% ipython --no-banner

In [1]: import numpy as np

In [2]: import numpy.linalg as la

In [3]: np.set_printoptions(precision=3, suppress=True, linewidth=160)

In [4]: data = np.loadtxt("out11.csv", delimiter=",")

In [5]: data
Out[5]: 
array([[ 1.2, -0.7, -0.1,  0.5, -0.3, -0.7,  0.6, -0.2, -1.4,  0.4,  0.9, -0.4, -0.4],
       [-3. , -2. , -0.8,  0.4, -2.5,  1.4, -1.1, -1.2,  2.5,  0.7,  0.9, -0.6,  0. ],
       [-6.6,  1.1, -0.2, -1. ,  0.9,  0.2,  0.2, -0.3, -1.2, -1.1, -1.3,  1.1,  1.5],
       [-1.2,  1.4,  1. ,  2.7, -0.3,  0.8,  0.5,  0.8, -0.7,  1.6, -1. , -2.1, -0.1],
       [ 0.3,  1.7, -0.1,  0.4,  0.6,  0.2, -0.6,  0.1, -0.1,  0.6,  0.2,  0.5, -1.1]])

In [6]: rng = np.random.default_rng(389)

In [7]: out = data + rng.integers(-2, 3, (5, 3)) @ rng.integers(-2, 3, (3, 13))

In [8]: out
Out[8]: 
array([[  1.2,   7.3,   4.9,  -1.5,   0.7,  -0.7,  -0.4,  -1.2,   0.6,   4.4,   5.9, -10.4,  -2.4],
       [ -3. ,  -6. ,  -4.8,   0.4,  -6.5,   3.4,  -5.1,   0.8,   2.5,  -1.3,  -3.1,   3.4,   2. ],
       [ -5.6,   1.1,  -1.2,  -1. ,  -2.1,   1.2,  -4.8,   1.7,  -1.2,  -0.1,  -2.3,  -0.9,   2.5],
       [  0.8,   3.4,   1. ,   2.7,  -4.3,   1.8,  -7.5,   3.8,  -0.7,   4.6,  -1. ,  -8.1,   0.9],
       [ -3.7,   5.7,   1.9,  -3.6,   2.6,   2.2,   5.4,  -3.9,   3.9,  -1.4,   2.2,   0.5,  -3.1]])

In [9]: print(out - data)
[[  0.   8.   5.  -2.   1.   0.  -1.  -1.   2.   4.   5. -10.  -2.]
 [  0.  -4.  -4.   0.  -4.   2.  -4.   2.   0.  -2.  -4.   4.   2.]
 [  1.   0.  -1.   0.  -3.   1.  -5.   2.   0.   1.  -1.  -2.   1.]
 [  2.   2.   0.   0.  -4.   1.  -8.   3.   0.   3.   0.  -6.   1.]
 [ -4.   4.   2.  -4.   2.   2.   6.  -4.   4.  -2.   2.   0.  -2.]]

In [10]: la.matrix_rank(out - data, tol=1e-8)
Out[10]: np.int64(3)

In [11]: C2 = data.T @ data

In [12]: round(float(np.trace(C2)), 3), np.round((data ** 2).sum(), 3)
Out[12]: (121.15, np.float64(121.15))

In [13]: (data @ data.T).shape
Out[13]: (5, 5)

In [14]: Uu, s, VT = la.svd(data, full_matrices=False)

In [15]: s
Out[15]: array([7.837, 5.425, 4.663, 2.4  , 1.672])

In [16]: (s > 1e-8).sum()
Out[16]: np.int64(5)

In [17]: np.round(VT @ VT.T, 3) + 0
Out[17]: 
array([[1., 0., 0., 0., 0.],
       [0., 1., 0., 0., 0.],
       [0., 0., 1., 0., 0.],
       [0., 0., 0., 1., 0.],
       [0., 0., 0., 0., 1.]])

In [18]: print(s / s[0])
[1.    0.692 0.595 0.306 0.213]

In [19]: print(data.shape)
(5, 13)

In [20]: np.unravel_index(np.abs(data).argmax(), data.shape)
Out[20]: (np.int64(2), np.int64(0))

In [21]: np.count_nonzero(data)
Out[21]: np.int64(64)

In [22]: K = np.loadtxt("x.csv", delimiter=",")

In [23]: K
Out[23]: 
array([[ 1.   ,  0.   ,  0.   ,  0.   ,  0.   ,  0.   ,  0.   ,  0.   ,  0.   ,  0.   ,  0.   ,  0.   ,  0.   ,  0.   ,  0.   ,  0.   ],
       [ 0.   ,  1.   ,  0.   ,  0.   ,  0.   ,  0.   ,  0.   ,  0.   ,  0.   ,  0.   ,  0.   ,  0.   ,  0.   ,  0.   ,  0.   ,  0.   ],
       [ 0.   ,  0.   ,  1.   ,  0.   ,  0.   ,  0.   ,  0.   ,  0.   ,  0.   ,  0.   ,  0.   ,  0.   ,  0.   ,  0.   ,  0.   ,  0.   ],
       [ 0.   ,  0.   ,  0.   ,  1.   ,  0.   ,  0.   ,  0.   ,  0.   ,  0.   ,  0.   ,  0.   ,  0.   ,  0.   ,  0.   ,  0.   ,  0.   ],
       [ 0.   ,  0.   ,  0.   ,  0.   ,  1.   ,  0.   ,  0.   ,  0.   ,  0.   ,  0.   ,  0.   ,  0.   ,  0.   ,  0.   ,  0.   ,  0.   ],
       [ 0.   ,  0.   ,  0.   ,  0.   ,  0.   ,  0.966,  0.259,  0.   ,  0.   ,  0.   ,  0.   ,  0.   ,  0.   ,  0.   ,  0.   ,  0.   ],
       [ 0.   ,  0.   ,  0.   ,  0.   ,  0.   , -0.259,  0.966,  0.   ,  0.   ,  0.   ,  0.   ,  0.   ,  0.   ,  0.   ,  0.   ,  0.   ],
       [ 0.   ,  0.   ,  0.   ,  0.   ,  0.   ,  0.   ,  0.   ,  1.   ,  0.   ,  0.   ,  0.   ,  0.   ,  0.   ,  0.   ,  0.   ,  0.   ],
       [ 0.   ,  0.   ,  0.   ,  0.   ,  0.   ,  0.   ,  0.   ,  0.   ,  1.   ,  0.   ,  0.   ,  0.   ,  0.   ,  0.   ,  0.   ,  0.   ],
       [ 0.   ,  0.   ,  0.   ,  0.   ,  0.   ,  0.   ,  0.   ,  0.   ,  0.   ,  1.   ,  0.   ,  0.   ,  0.   ,  0.   ,  0.   ,  0.   ],
       [ 0.   ,  0.   ,  0.   ,  0.   ,  0.   ,  0.   ,  0.   ,  0.   ,  0.   ,  0.   ,  1.   ,  0.   ,  0.   ,  0.   ,  0.   ,  0.   ],
       [ 0.   ,  0.   ,  0.   ,  0.   ,  0.   ,  0.   ,  0.   ,  0.   ,  0.   ,  0.   ,  0.   ,  1.   ,  0.   ,  0.   ,  0.   ,  0.   ],
       [ 0.   ,  0.   ,  0.   ,  0.   ,  0.   ,  0.   ,  0.   ,  0.   ,  0.   ,  0.   ,  0.   ,  0.   ,  1.   ,  0.   ,  0.   ,  0.   ],
       [ 0.   ,  0.   ,  0.   ,  0.   ,  0.   ,  0.   ,  0.   ,  0.   ,  0.   ,  0.   ,  0.   ,  0.   ,  0.   ,  1.   ,  0.   ,  0.   ],
       [ 0.   ,  0.   ,  0.   ,  0.   ,  0.   ,  0.   ,  0.   ,  0.   ,  0.   ,  0.   ,  0.   ,  0.   ,  0.   ,  0.   ,  1.   ,  0.   ],
       [ 0.   ,  0.   ,  0.   ,  0.   ,  0.   ,  0.   ,  0.   ,  0.   ,  0.   ,  0.   ,  0.   ,  0.   ,  0.   ,  0.   ,  0.   ,  1.   ]])

In [24]: # splits into 15 blocks

In [25]: print(la.norm(K, axis=0))
[1. 1. 1. 1. 1. 1. 1. 1. 1. 1. 1. 1. 1. 1. 1. 1.]

In [26]: K[:, 12] @ K[:, 2]
Out[26]: np.float64(0.0)
